>>> import numpy as np
>>> import numpy.linalg as la
>>> np.set_printoptions(suppress=True, linewidth=200)
>>> rd = lambda a: np.round(a, 2) + 0
>>> M = np.array([[0, 0, 4],
...     [5, 5, 4],
...     [5, 5, 4],
...     [13, 13, 4],
...     [0, 0, 4],
...     [5, 5, 4],
...     [21, 21, 4],
...     [21, 21, 4],
...     [13, 13, 4],
...     [13, 13, 4],
...     [0, 0, 4],
...     [5, 5, 4],
...     [0, 0, 4],
...     [21, 21, 4],
...     [13, 13, 4],
...     [13, 13, 4],
...     [0, 0, 4],
...     [21, 21, 4],
...     [13, 13, 4]])
>>> theta = np.radians(72)
>>> Rm = np.eye(3)
>>> Rm[1, 1] = Rm[0, 0] = np.cos(theta)
>>> Rm[1, 0], Rm[0, 1] = -np.sin(theta), np.sin(theta)
>>> rd(Rm)
array([[ 0.31,  0.95,  0.  ],
       [-0.95,  0.31,  0.  ],
       [ 0.  ,  0.  ,  1.  ]])
>>> A2 = M @ Rm.T
>>> rd(la.det(Rm)), rd(np.trace(Rm))
(np.float64(1.0), np.float64(1.62))
>>> np.allclose(la.norm(M, axis=1), la.norm(A2, axis=1))
True
>>> np.count_nonzero(M)
np.int64(47)
>>> np.abs(M).max()
np.int64(21)
>>> rd(M.mean(axis=0))
array([9.58, 9.58, 4.  ])
>>> print(rd(la.svd(M, compute_uv=False)))
[77.1  10.77  0.  ]
>>> r = la.matrix_rank(M)
>>> r
np.int64(2)
>>> null = la.svd(M)[2][r:].T
>>> rd(null @ null.T)
array([[ 0.5, -0.5,  0. ],
       [-0.5,  0.5,  0. ],
       [ 0. ,  0. ,  0. ]])
>>> [int(la.matrix_rank(np.delete(M, i, axis=0))) for i in range(19)]
[2, 2, 2, 2, 2, 2, 2, 2, 2, 2, 2, 2, 2, 2, 2, 2, 2, 2, 2]
>>> [int(la.matrix_rank(M[:, :j + 1])) for j in range(3)]
[1, 1, 2]
>>> np.allclose(M @ null, 0)
True
>>> print(rd(M @ null))
[[0.]
 [0.]
 [0.]
 [0.]
 [0.]
 [0.]
 [0.]
 [0.]
 [0.]
 [0.]
 [0.]
 [0.]
 [0.]
 [0.]
 [0.]
 [0.]
 [0.]
 [0.]
 [0.]]
>>> rd(null[:, 0] / null[np.abs(null[:, 0]).round(6).argmax(), 0])
array([ 1., -1.,  0.])
>>> [int(la.matrix_rank(M[:i])) for i in range(1, len(M) + 1)]
[1, 2, 2, 2, 2, 2, 2, 2, 2, 2, 2, 2, 2, 2, 2, 2, 2, 2, 2]
>>> left, sv, Vt = la.svd(M)
>>> V = Vt[:(sv > 1e-8).sum()]
>>> rng = np.random.default_rng(68000)
>>> vec = M[16] + -3 * M[1] + rng.integers(2) * np.eye(3)[0]
>>> vec
array([-15., -15.,  -8.])
>>> np.allclose(V.T @ V @ vec, vec)
True
>>> la.matrix_rank(np.vstack([M, vec]))
np.int64(2)
>>> rd(np.diag(V.T @ V))
array([0.5, 0.5, 1. ])
>>> np.abs(np.diag(la.qr(M)[1])) > 1e-9
array([ True, False,  True])
>>> la.lstsq(M[:-1].T, M[-1])[2]
np.int32(2)
>>> try:
...     la.inv(M)
... except la.LinAlgError as e:
...     print(repr(e))
... 
LinAlgError('Last 2 dimensions of the array must be square')
>>> rd(np.trace(la.pinv(M) @ M))
np.float64(2.0)
>>> np.unique(M.round(6), axis=0).shape
(4, 3)
>>> J = np.array([[0, 1, 0, 0, 0, 0],
...     [0, 0, 0, 0, 0, 1],
...     [0, 0, 1, 0, 0, 0],
...     [0, 0, 0, 0, 1, 0],
...     [0, 0, 0, 1, 0, 0],
...     [1, 0, 0, 0, 0, 0]])
>>> O, Rm = la.qr(J)
>>> O
array([[ 0., -1.,  0.,  0.,  0.,  0.],
       [-0.,  0.,  0.,  0.,  0.,  1.],
       [-0., -0.,  1.,  0.,  0.,  0.],
       [-0., -0., -0.,  0., -1.,  0.],
       [-0., -0., -0., -1.,  0.,  0.],
       [-1.,  0., -0., -0., -0.,  0.]])
>>> np.abs(np.diag(Rm))
array([1., 1., 1., 1., 1., 1.])
>>> O @ Rm
array([[0., 1., 0., 0., 0., 0.],
       [0., 0., 0., 0., 0., 1.],
       [0., 0., 1., 0., 0., 0.],
       [0., 0., 0., 0., 1., 0.],
       [0., 0., 0., 1., 0., 0.],
       [1., 0., 0., 0., 0., 0.]])
>>> np.trace(O @ O.T)
np.float64(6.0)
>>> rd(np.sort(np.abs(la.eigvals(J)))[::-1])
array([1., 1., 1., 1., 1., 1.])
>>> p = np.eye(6)[0]
>>> for _ in range(5):
...     p = p @ J
...     print(p.round(2))
... 
[0. 1. 0. 0. 0. 0.]
[0. 0. 0. 0. 0. 1.]
[1. 0. 0. 0. 0. 0.]
[0. 1. 0. 0. 0. 0.]
[0. 0. 0. 0. 0. 1.]
>>> mat = np.loadtxt("x.csv", delimiter=",")
>>> mat
array([[-1.,  0., -1., -2.,  0.,  0.],
       [ 2., -2., -1.,  1.,  1., -1.],
       [ 2.,  2., -1.,  0., -1.,  0.]])
>>> left, sv, Vt = la.svd(mat, full_matrices=False)
>>> rd(np.abs(Vt[0]))
array([0.67, 0.44, 0.18, 0.47, 0.22, 0.25])
>>> (sv > 1e-8).sum()
np.int64(3)
>>> left.shape, sv.shape, Vt.shape
((3, 3), (3,), (3, 6))
>>> np.abs(left[:, 0]).round(6).argmax()
np.int64(1)
>>> rd(left.T @ left)
array([[1., 0., 0.],
       [0., 1., 0.],
       [0., 0., 1.]])
>>> rd(Vt @ Vt.T)
array([[1., 0., 0.],
       [0., 1., 0.],
       [0., 0., 1.]])
>>> rd(left.T @ mat @ Vt.T)
array([[3.65, 0.  , 0.  ],
       [0.  , 3.18, 0.  ],
       [0.  , 0.  , 2.14]])
>>> rd(sv)
array([3.65, 3.18, 2.14])
>>> print(rd(sv / sv[0]))
[1.   0.87 0.59]
>>> rd(np.cumsum(sv ** 2) / np.sum(sv ** 2))
array([0.47, 0.84, 1.  ])
>>> rd(la.norm(mat, 2))
np.float64(3.65)
>>> la.norm(mat, axis=1).argmax()
np.int64(1)
>>> print(rd(la.norm(mat, "nuc")))
8.97
>>> rd(la.norm(mat, 1)), rd(la.norm(mat, np.inf))
(np.float64(5.0), np.float64(8.0))
>>> rd(la.norm(mat) ** 2 / la.norm(mat, 2) ** 2)
np.float64(2.11)
>>> def softmax(z):
...     e = np.exp(z - z.max(axis=-1, keepdims=True))
...     return e / e.sum(axis=-1, keepdims=True)
... 
>>> rd(softmax(10 * mat[1]))
array([1., 0., 0., 0., 0., 0.])
>>> scores = mat @ mat.T / np.sqrt(6)
>>> rd(softmax(scores + np.triu(np.full(scores.shape, -np.inf), 1)))
array([[1.  , 0.  , 0.  ],
       [0.  , 1.  , 0.  ],
       [0.01, 0.02, 0.97]])
>>> data = np.loadtxt("out7.csv", delimiter=",")
>>> data
array([[ 5.,  1.,  3.,  5.],
       [11., 10.,  9.,  7.],
       [ 4.,  5.,  5.,  2.],
       [ 9.,  6.,  8.,  7.],
       [ 2.,  4.,  1.,  0.],
       [ 5.,  1.,  3.,  5.],
       [ 7.,  5.,  4.,  5.],
       [ 0.,  0.,  0.,  0.],
       [ 4.,  7., 10.,  3.],
       [ 2.,  4.,  1.,  0.],
       [ 9.,  6.,  8.,  7.],
       [ 7.,  5.,  4.,  5.],
       [ 5.,  3.,  8.,  6.],
       [ 0.,  2.,  5.,  1.],
       [ 5.,  1.,  3.,  5.],
       [ 2.,  4.,  1.,  0.],
       [ 0.,  0.,  0.,  0.],
       [ 2.,  4.,  1.,  0.],
       [ 0.,  0.,  0.,  0.],
       [ 5.,  1.,  3.,  5.],
       [ 5.,  1.,  3.,  5.],
       [ 0.,  0.,  0.,  0.],
       [ 5.,  1.,  3.,  5.],
       [ 0.,  0.,  0.,  0.],
       [ 2.,  6.,  6.,  1.],
       [11., 10.,  9.,  7.],
       [ 6.,  9.,  6.,  2.],
       [ 0.,  0.,  0.,  0.],
       [ 9.,  6.,  8.,  7.],
       [ 5.,  1.,  3.,  5.]])
>>> # rows 0 and 5 are equal
>>> cen = data - data.mean(axis=0)
>>> left, sv, Vt = la.svd(cen, full_matrices=False)
>>> rd((sv ** 2).sum() ** 2 / (sv ** 4).sum())
np.float64(1.51)
>>> rd(np.abs(Vt[-1]))
array([0.57, 0.4 , 0.25, 0.67])
>>> rd(sv ** 2 / (sv ** 2).sum())
array([0.8 , 0.15, 0.05, 0.  ])
>>> rd(Vt[0] * np.sign(Vt[0, np.abs(Vt[0]).argmax()]))
array([0.58, 0.45, 0.53, 0.42])
>>> rd(cen.mean(axis=0))
array([0., 0., 0., 0.])
>>> np.searchsorted(np.cumsum(sv ** 2) / (sv ** 2).sum(), 0.9) + 1
np.int64(2)
>>> C = data[[2, 21]].astype(float)
>>> for _ in range(5):
...     idx = la.norm(data[:, None] - C, axis=-1).argmin(axis=1)
...     C = np.array([data[idx == j].mean(axis=0) for j in range(2)])
... 
>>> idx
array([0, 0, 0, 0, 1, 0, 0, 1, 0, 1, 0, 0, 0, 1, 0, 1, 1, 1, 1, 0, 0, 1, 0, 1, 0, 0, 0, 1, 0, 0])
>>> rd(C)
array([[6.26, 4.47, 5.58, 4.95],
       [0.73, 1.64, 0.82, 0.09]])
>>> np.abs(C[1] - C[0]).argmax()
np.int64(0)
>>> f = np.array([-1, 1, 3])
>>> rd(np.array([np.convolve(row, f, "same") for row in C]))
array([[ 1.79, 17.68, 14.05, 21.68],
       [-0.91,  3.  ,  5.64,  2.55]])
>>> print(rd(np.convolve(C[1], f)))
[-0.73 -0.91  3.    5.64  2.55  0.27]
>>> arr = np.load("a.npy")
>>> print(arr)
[[0 1 1 1 1]
 [1 0 0 0 0]
 [1 0 0 0 0]
 [1 0 0 0 0]
 [1 0 0 0 0]]
>>> # symmetric
>>> np.all(la.eigvalsh(arr) > 0)
np.False_
>>> r = la.matrix_rank(arr)
>>> r
np.int64(2)
>>> null = la.svd(arr)[2][r:].T
>>> [int(la.matrix_rank(arr[:i])) for i in range(1, len(arr) + 1)]
[1, 2, 2, 2, 2]
>>> null.shape
(5, 3)
>>> rd(null @ null.T)
array([[ 0.  ,  0.  ,  0.  ,  0.  ,  0.  ],
       [ 0.  ,  0.75, -0.25, -0.25, -0.25],
       [ 0.  , -0.25,  0.75, -0.25, -0.25],
       [ 0.  , -0.25, -0.25,  0.75, -0.25],
       [ 0.  , -0.25, -0.25, -0.25,  0.75]])
>>> rd(la.det(arr.T))
np.float64(0.0)
>>> rd(np.poly(arr))
array([ 1.,  0., -4.,  0.,  0.,  0.])
>>> print(rd(la.eigvals(arr)))
[ 2. -2.  0.  0.  0.]
>>> w, V = la.eigh(arr)
>>> rd(np.abs(V[:, -1]))
array([0.71, 0.35, 0.35, 0.35, 0.35])
>>> w.sum(), np.trace(arr)
(np.float64(0.0), np.int64(0))
>>> rd(V.T @ arr @ V)
array([[-2.,  0.,  0.,  0.,  0.],
       [ 0.,  0.,  0.,  0.,  0.],
       [ 0.,  0.,  0.,  0.,  0.],
       [ 0.,  0.,  0.,  0.,  0.],
       [ 0.,  0.,  0.,  0.,  2.]])
>>> np.abs(V[:, -1]).round(6).argmax()
np.int64(0)
>>> np.unique(w.round(6) + 0, return_counts=True)[1]
array([1, 3, 1])
>>> vec = np.array([0, 2, 2, 0, 2])
>>> h1 = np.maximum(arr @ vec, 0)
>>> np.maximum(arr @ (3 * vec), 0)
array([18,  0,  0,  0,  0])
>>> arr.T @ h1
array([0, 6, 6, 6, 6])
>>> h1
array([6, 0, 0, 0, 0])
>>> rd(np.tanh(arr @ vec))
array([1., 0., 0., 0., 0.])
>>> E = np.loadtxt("sample9.csv", delimiter=",")
>>> E
array([[1.  , 0.5 , 0.25, 0.12, 0.06],
       [0.5 , 1.  , 0.5 , 0.25, 0.12],
       [0.25, 0.5 , 1.  , 0.5 , 0.25],
       [0.12, 0.25, 0.5 , 1.  , 0.5 ],
       [0.06, 0.12, 0.25, 0.5 , 1.  ]])
>>> O, V = la.qr(E[:, :1])[0], la.qr(E[:, 1:])[0]
>>> sv = la.svd(O.T @ V, compute_uv=False)
>>> rd(la.norm(O @ O.T - V @ V.T, 2))
np.float64(1.0)
>>> (sv > 0.9).sum()
np.int64(0)
>>> rd(np.degrees(np.arccos(sv.clip(0, 1))))
array([35.56])
